% ipython --no-banner

In [1]: import numpy as np

In [2]: np.set_printoptions(precision=2, suppress=True, linewidth=200)

In [3]: r0 = np.array([0, 0, 2, 0, 1, 2, 2, 2, 2, 2, 1])

In [4]: feats = 3 * np.eye(11) + np.outer(r0, r0)

In [5]: feats
Out[5]: 
array([[3., 0., 0., 0., 0., 0., 0., 0., 0., 0., 0.],
       [0., 3., 0., 0., 0., 0., 0., 0., 0., 0., 0.],
       [0., 0., 7., 0., 2., 4., 4., 4., 4., 4., 2.],
       [0., 0., 0., 3., 0., 0., 0., 0., 0., 0., 0.],
       [0., 0., 2., 0., 4., 2., 2., 2., 2., 2., 1.],
       [0., 0., 4., 0., 2., 7., 4., 4., 4., 4., 2.],
       [0., 0., 4., 0., 2., 4., 7., 4., 4., 4., 2.],
       [0., 0., 4., 0., 2., 4., 4., 7., 4., 4., 2.],
       [0., 0., 4., 0., 2., 4., 4., 4., 7., 4., 2.],
       [0., 0., 4., 0., 2., 4., 4., 4., 4., 7., 2.],
       [0., 0., 2., 0., 1., 2., 2., 2., 2., 2., 4.]])

In [6]: feats[:, 11]
IndexError: index 11 is out of bounds for axis 1 with size 11


In [7]: print(feats.mean(axis=0))
[0.27 0.27 2.82 0.27 1.55 2.82 2.82 2.82 2.82 2.82 1.55]

In [8]: feats.sum(axis=1)
Out[8]: array([ 3.,  3., 31.,  3., 17., 31., 31., 31., 31., 31., 17.])

In [9]: np.diff(feats, axis=0)
Out[9]: 
array([[-3.,  3.,  0.,  0.,  0.,  0.,  0.,  0.,  0.,  0.,  0.],
       [ 0., -3.,  7.,  0.,  2.,  4.,  4.,  4.,  4.,  4.,  2.],
       [ 0.,  0., -7.,  3., -2., -4., -4., -4., -4., -4., -2.],
       [ 0.,  0.,  2., -3.,  4.,  2.,  2.,  2.,  2.,  2.,  1.],
       [ 0.,  0.,  2.,  0., -2.,  5.,  2.,  2.,  2.,  2.,  1.],
       [ 0.,  0.,  0.,  0.,  0., -3.,  3.,  0.,  0.,  0.,  0.],
       [ 0.,  0.,  0.,  0.,  0.,  0., -3.,  3.,  0.,  0.,  0.],
       [ 0.,  0.,  0.,  0.,  0.,  0.,  0., -3.,  3.,  0.,  0.],
       [ 0.,  0.,  0.,  0.,  0.,  0.,  0.,  0., -3.,  3.,  0.],
       [ 0.,  0., -2.,  0., -1., -2., -2., -2., -2., -5.,  2.]])

In [10]: np.count_nonzero(feats)
Out[10]: np.int64(67)

In [11]: np.linalg.matrix_rank(feats)
Out[11]: np.int64(11)

In [12]: np.linalg.rank(feats)
AttributeError: module 'numpy.linalg' has no attribute 'rank'


In [13]: w, vecs = np.linalg.eigh(feats)

In [14]: np.linalg.eigvalsh(feats @ feats)
Out[14]: array([  9.,   9.,   9.,   9.,   9.,   9.,   9.,   9.,   9.,   9., 841.])

In [15]: print(np.linalg.eigvalsh(feats + 2 * np.eye(11)))
[ 5.  5.  5.  5.  5.  5.  5.  5.  5.  5. 31.]

In [16]: np.linalg.svd(feats, compute_uv=False)
Out[16]: array([29.,  3.,  3.,  3.,  3.,  3.,  3.,  3.,  3.,  3.,  3.])

In [17]: w.sum(), np.trace(feats)
Out[17]: (np.float64(59.0), np.float64(59.0))

In [18]: w
Out[18]: array([ 3.,  3.,  3.,  3.,  3.,  3.,  3.,  3.,  3.,  3., 29.])

In [19]: print(np.round(vecs @ np.diag(w) @ vecs.T, 2) + 0)
[[3. 0. 0. 0. 0. 0. 0. 0. 0. 0. 0.]
 [0. 3. 0. 0. 0. 0. 0. 0. 0. 0. 0.]
 [0. 0. 7. 0. 2. 4. 4. 4. 4. 4. 2.]
 [0. 0. 0. 3. 0. 0. 0. 0. 0. 0. 0.]
 [0. 0. 2. 0. 4. 2. 2. 2. 2. 2. 1.]
 [0. 0. 4. 0. 2. 7. 4. 4. 4. 4. 2.]
 [0. 0. 4. 0. 2. 4. 7. 4. 4. 4. 2.]
 [0. 0. 4. 0. 2. 4. 4. 7. 4. 4. 2.]
 [0. 0. 4. 0. 2. 4. 4. 4. 7. 4. 2.]
 [0. 0. 4. 0. 2. 4. 4. 4. 4. 7. 2.]
 [0. 0. 2. 0. 1. 2. 2. 2. 2. 2. 4.]]

In [20]: np.unique(w.round(6) + 0, return_counts=True)[1]
Out[20]: array([10,  1])

In [21]: np.round(vecs.T @ feats @ vecs, 2) + 0
Out[21]: 
array([[ 3.,  0.,  0.,  0.,  0.,  0.,  0.,  0.,  0.,  0.,  0.],
       [ 0.,  3.,  0.,  0.,  0.,  0.,  0.,  0.,  0.,  0.,  0.],
       [ 0.,  0.,  3.,  0.,  0.,  0.,  0.,  0.,  0.,  0.,  0.],
       [ 0.,  0.,  0.,  3.,  0.,  0.,  0.,  0.,  0.,  0.,  0.],
       [ 0.,  0.,  0.,  0.,  3.,  0.,  0.,  0.,  0.,  0.,  0.],
       [ 0.,  0.,  0.,  0.,  0.,  3.,  0.,  0.,  0.,  0.,  0.],
       [ 0.,  0.,  0.,  0.,  0.,  0.,  3.,  0.,  0.,  0.,  0.],
       [ 0.,  0.,  0.,  0.,  0.,  0.,  0.,  3.,  0.,  0.,  0.],
       [ 0.,  0.,  0.,  0.,  0.,  0.,  0.,  0.,  3.,  0.,  0.],
       [ 0.,  0.,  0.,  0.,  0.,  0.,  0.,  0.,  0.,  3.,  0.],
       [ 0.,  0.,  0.,  0.,  0.,  0.,  0.,  0.,  0.,  0., 29.]])
